% python3 -q
>>> import numpy as np
>>> from numpy import linalg as LA
>>> np.set_printoptions(precision=2, suppress=True, linewidth=160, floatmode="fixed")
>>> other = np.array([[3, 3], [-3, 0], [0, 0]])
>>> X = np.tile(other, (2, 3))
>>> X
array([[ 3,  3,  3,  3,  3,  3],
       [-3,  0, -3,  0, -3,  0],
       [ 0,  0,  0,  0,  0,  0],
       [ 3,  3,  3,  3,  3,  3],
       [-3,  0, -3,  0, -3,  0],
       [ 0,  0,  0,  0,  0,  0]])
>>> # column 2 repeats column 0
>>> T = np.stack([X, 5 * X, X[::-1]])
>>> LA.norm(T, axis=(1, 2))
array([12.73, 63.64, 12.73])
>>> T.sum(axis=0)
array([[ 18,  18,  18,  18,  18,  18],
       [-21,   0, -21,   0, -21,   0],
       [  3,   3,   3,   3,   3,   3],
       [ 18,  18,  18,  18,  18,  18],
       [-21,   0, -21,   0, -21,   0],
       [  3,   3,   3,   3,   3,   3]])
>>> (T @ X.T).shape
(3, 6, 6)
>>> print(np.einsum("bij,cij->bc", T, T))
[[ 162  810   54]
 [ 810 4050  270]
 [  54  270  162]]
>>> np.round(X @ LA.pinv(X) @ X, 2) + 0
array([[ 3.00,  3.00,  3.00,  3.00,  3.00,  3.00],
       [-3.00,  0.00, -3.00,  0.00, -3.00,  0.00],
       [ 0.00,  0.00,  0.00,  0.00,  0.00,  0.00],
       [ 3.00,  3.00,  3.00,  3.00,  3.00,  3.00],
       [-3.00,  0.00, -3.00,  0.00, -3.00,  0.00],
       [ 0.00,  0.00,  0.00,  0.00,  0.00,  0.00]])
>>> print(np.abs(np.diag(LA.qr(X)[1])) > 1e-9)
[ True  True False False False False]
>>> U, sigma, Vh = LA.svd(X)
>>> vecs = Vh[:(sigma > 1e-8).sum()]
>>> rng = np.random.default_rng(37284)
>>> x = X[3] + -3 * X[4] + rng.integers(2) * np.eye(6)[4]
>>> x
array([12.00,  3.00, 12.00,  3.00, 12.00,  3.00])
>>> np.diag(vecs.T @ vecs)
array([0.33, 0.33, 0.33, 0.33, 0.33, 0.33])
>>> LA.matrix_rank(np.vstack([X, x]))
np.int64(2)
>>> other = np.array([[2, 2], [1, 5]])
>>> E = np.triu(other, 1)
>>> E
array([[0, 2],
       [0, 0]])
>>> # row 0 is much longer than the rest
>>> round(float(LA.eigvals(E).sum().real), 2)
0.0
>>> print(np.einsum("ii->", E))
0
>>> print(round(LA.det(2 * E), 2), round(LA.det(E), 2))
0.0 0.0
>>> np.einsum("ij,ji->", E, E)
np.int64(0)
>>> U, sigma, Vh = LA.svd(E, full_matrices=False)
>>> U.T @ E @ Vh.T
array([[2.00, 0.00],
       [0.00, 0.00]])
>>> (sigma > 1e-8).sum()
np.int64(1)
>>> Vh @ Vh.T
array([[1.00, 0.00],
       [0.00, 1.00]])
>>> np.allclose(U * sigma @ Vh, E)
True
>>> np.sqrt((sigma ** 2).sum()), round(LA.norm(E), 2)
(np.float64(2.0), np.float64(2.0))
>>> P = np.triu(np.array([[1, 1], [4, 4]]), 1) + np.eye(2)
>>> other = P @ E @ LA.inv(P)
>>> other
array([[0.00, 2.00],
       [0.00, 0.00]])
>>> round(float(LA.det(other)), 2)
0.0
>>> LA.matrix_rank(other)
np.int64(1)
>>> U, sigma, Vh = LA.svd(E)
>>> print(sigma)
[2.00 0.00]
>>> np.argmax(sigma[:-1] / (sigma[1:] + 1e-6)) + 1
np.int64(1)
>>> other = U[:, :1] @ np.diag(sigma[:1]) @ Vh[:1]
>>> print(LA.matrix_rank(E, rtol=0.05))
1
>>> LA.matrix_rank(other)
np.int64(1)
>>> np.abs(E - other).max()
np.float64(0.0)
>>> print(round(LA.norm(E - other) / LA.norm(E), 2))
0.0
>>> rank = LA.matrix_rank(E)
>>> rank
np.int64(1)
>>> ns = LA.svd(E)[2][rank:].T
>>> print(ns[:, 0] / ns[np.abs(ns[:, 0]).round(6).argmax(), 0])
[ 1.00 -0.00]
>>> E @ ns
array([[0.00],
       [0.00]])
>>> print([int(LA.matrix_rank(np.delete(E, i, axis=0))) for i in range(2)])
[0, 1]
>>> print(LA.matrix_rank(E.T @ E), LA.matrix_rank(E @ E.T))
1 1
>>> print(ns @ ns.T)
[[1.00 0.00]
 [0.00 0.00]]
>>> [int(LA.matrix_rank(E[:i])) for i in range(1, len(E) + 1)]
[1, 1]
>>> K = np.array([[-1.0, 1.0, 0.0, 0.0, 0.0],
...     [0.0, -1.0, 1.0, 0.0, 0.0],
...     [0.0, 0.0, -1.0, 1.0, 0.0],
...     [0.0, 0.0, 0.0, -1.0, 1.0],
...     [0.0, 0.0, 0.0, 0.0, -1.0]])
>>> K
array([[-1.00,  1.00,  0.00,  0.00,  0.00],
       [ 0.00, -1.00,  1.00,  0.00,  0.00],
       [ 0.00,  0.00, -1.00,  1.00,  0.00],
       [ 0.00,  0.00,  0.00, -1.00,  1.00],
       [ 0.00,  0.00,  0.00,  0.00, -1.00]])
>>> # triangular: eigenvalues sit on the diagonal
>>> K.sum(axis=1)
array([ 0.00,  0.00,  0.00,  0.00, -1.00])
>>> round(float(LA.norm(K)), 2)
3.0
>>> K - K[0]
array([[ 0.00,  0.00,  0.00,  0.00,  0.00],
       [ 1.00, -2.00,  1.00,  0.00,  0.00],
       [ 1.00, -1.00, -1.00,  1.00,  0.00],
       [ 1.00, -1.00,  0.00, -1.00,  1.00],
       [ 1.00, -1.00,  0.00,  0.00, -1.00]])
>>> K.sum(axis=0)
array([-1.00,  0.00,  0.00,  0.00,  0.00])
>>> np.diff(K, axis=0)
array([[ 1.00, -2.00,  1.00,  0.00,  0.00],
       [ 0.00,  1.00, -2.00,  1.00,  0.00],
       [ 0.00,  0.00,  1.00, -2.00,  1.00],
       [ 0.00,  0.00,  0.00,  1.00, -2.00]])
>>> np.unravel_index(np.abs(K).argmax(), K.shape)
(np.int64(0), np.int64(0))
>>> u = np.array([9, 0, 9, 4, 9])
>>> other = K + np.outer(u, np.eye(5)[1])
>>> LA.matrix_rank(other - K)
np.int64(1)
>>> other = LA.inv(K)
>>> np.round(LA.det(K) * LA.det(other), 2)
np.float64(1.0)
>>> round(LA.cond(K), 2)
np.float64(6.74)
>>> round(float(LA.slogdet(K)[0]), 2)
-1.0
>>> LA.matrix_power(K, 2)
array([[ 1.00, -2.00,  1.00,  0.00,  0.00],
       [ 0.00,  1.00, -2.00,  1.00,  0.00],
       [ 0.00,  0.00,  1.00, -2.00,  1.00],
       [ 0.00,  0.00,  0.00,  1.00, -2.00],
       [ 0.00,  0.00,  0.00,  0.00,  1.00]])
>>> round(float(np.abs(LA.eigvals(K)).max()), 2)
1.0
>>> K @ K
array([[ 1.00, -2.00,  1.00,  0.00,  0.00],
       [ 0.00,  1.00, -2.00,  1.00,  0.00],
       [ 0.00,  0.00,  1.00, -2.00,  1.00],
       [ 0.00,  0.00,  0.00,  1.00, -2.00],
       [ 0.00,  0.00,  0.00,  0.00,  1.00]])
>>> (K + K.T) / 2
array([[-1.00,  0.50,  0.00,  0.00,  0.00],
       [ 0.50, -1.00,  0.50,  0.00,  0.00],
       [ 0.00,  0.50, -1.00,  0.50,  0.00],
       [ 0.00,  0.00,  0.50, -1.00,  0.50],
       [ 0.00,  0.00,  0.00,  0.50, -1.00]])
>>> np.trace(K)
np.float64(-5.0)
>>> print(np.sort(np.abs(LA.eigvals(K))))
[1.00 1.00 1.00 1.00 1.00]
>>> np.allclose(K @ K.T, K.T @ K)
False
>>> K.inv()
Traceback (most recent call last):
  File "<python-input-80>", line 1, in <module>
    K.inv()
    ^^^^^
AttributeError: 'numpy.ndarray' object has no attribute 'inv'
>>> np.sort(LA.eigvals(K))
array([-1.00, -1.00, -1.00, -1.00, -1.00])
>>> K @ K
array([[ 1.00, -2.00,  1.00,  0.00,  0.00],
       [ 0.00,  1.00, -2.00,  1.00,  0.00],
       [ 0.00,  0.00,  1.00, -2.00,  1.00],
       [ 0.00,  0.00,  0.00,  1.00, -2.00],
       [ 0.00,  0.00,  0.00,  0.00,  1.00]])
>>> LA.matrix_rank(K - K[0, 0] * np.eye(5))
np.int64(4)
>>> F = np.load("a.npy")
>>> F
array([[ 1.00,  0.00,  0.00,  0.00],
       [ 0.00,  1.00,  0.00,  0.00],
       [ 0.00,  0.00,  0.50,  0.87],
       [ 0.00,  0.00, -0.87,  0.50]])
>>> # keeps lengths
>>> lab = rng.permutation(4)
>>> other = F[:, lab] * rng.choice([-1, 1], 4)
>>> print(other)
[[-1.00 -0.00  0.00 -0.00]
 [-0.00 -0.00  0.00 -1.00]
 [-0.00 -0.50  0.87 -0.00]
 [-0.00  0.87  0.50 -0.00]]
>>> U, _, Vh = LA.svd(F.T @ other)
>>> print(lab)
[0 2 3 1]
>>> LA.lstsq(F, other)[0]
array([[-1.00,  0.00,  0.00,  0.00],
       [ 0.00,  0.00,  0.00, -1.00],
       [ 0.00, -1.00,  0.00,  0.00],
       [ 0.00,  0.00,  1.00,  0.00]])
>>> print(np.round(U @ Vh, 2) + 0)
[[-1.00  0.00  0.00  0.00]
 [ 0.00  0.00  0.00 -1.00]
 [ 0.00 -1.00  0.00  0.00]
 [ 0.00  0.00  1.00  0.00]]
